$ python -q
>>> import numpy as np
>>> from numpy import linalg as LA
>>> np.set_printoptions(precision=3, suppress=True, linewidth=100)
>>> rnd = lambda a: np.round(a, 3) + 0
>>> E = np.load("test11.npy")
>>> E
array([[0.02, 0.  , 0.  , 2.  , 3.  , 1.  , 3.  ],
       [0.  , 1.02, 2.  , 2.  , 2.  , 3.  , 1.  ],
       [2.  , 1.  , 2.02, 3.  , 0.  , 3.  , 3.  ],
       [2.  , 1.  , 1.  , 1.02, 2.  , 2.  , 0.  ],
       [0.  , 3.  , 1.  , 0.  , 1.02, 0.  , 1.  ],
       [1.  , 2.  , 1.  , 1.  , 1.  , 1.02, 3.  ],
       [0.  , 0.  , 0.  , 2.  , 3.  , 1.  , 3.02]])
>>> LA.matrix_rank(E, rtol=0.1)
np.int64(5)
>>> [round(float(x), 3) for x in LA.svd(E, compute_uv=False)[:3]]
[10.473, 4.166, 3.372]
>>> np.argsort(-LA.norm(E, axis=0).round(6), kind="stable")[:3]
array([6, 4, 5])
>>> rng = np.random.default_rng(27)
>>> W0 = (rng.random((4, 4)) < 0.3) + np.eye(4)
>>> W0 /= W0.sum(axis=1, keepdims=True)
>>> rnd(W0)
array([[0.5  , 0.   , 0.5  , 0.   ],
       [0.   , 0.333, 0.333, 0.333],
       [0.333, 0.   , 0.333, 0.333],
       [0.   , 0.   , 0.   , 1.   ]])
>>> x = np.array([1, 1, 2, 4])
>>> a = np.maximum(W0 @ x, 0)
>>> np.flatnonzero(a > 1e-9)
array([0, 1, 2, 3])
>>> rnd(np.maximum(W0 @ x, 0) - np.maximum(-W0 @ x, 0))
array([1.5  , 2.333, 2.333, 4.   ])
>>> np.maximum(W0 @ (3 * x), 0)
array([ 4.5,  7. ,  7. , 12. ])
>>> rnd(W0 * (a > 1e-9)[:, None])
array([[0.5  , 0.   , 0.5  , 0.   ],
       [0.   , 0.333, 0.333, 0.333],
       [0.333, 0.   , 0.333, 0.333],
       [0.   , 0.   , 0.   , 1.   ]])
>>> proj = np.triu(np.array([[8, 6, 6, 5], [8, 4, 5, 2], [9, 8, 3, 2], [1, 3, 1, 1]]), 1) + np.eye(4)
>>> A2 = proj @ W0 @ LA.inv(proj)
>>> rnd(LA.det(A2))
np.float64(0.0)
>>> LA.matrix_rank(A2)
np.int64(3)
>>> rnd(np.trace(A2)), rnd(np.trace(W0))
(np.float64(2.167), np.float64(2.167))
>>> rnd(proj @ W0 - W0 @ proj)
array([[ 2.   , -1.   ,  1.   ,  5.5  ],
       [ 1.667,  0.   ,  0.   ,  2.333],
       [ 0.   , -2.   , -2.   , -0.333],
       [ 0.   ,  0.   ,  0.   ,  0.   ]])
>>> rnd(np.poly(A2))
array([ 1.   , -2.167,  1.444, -0.278,  0.   ])
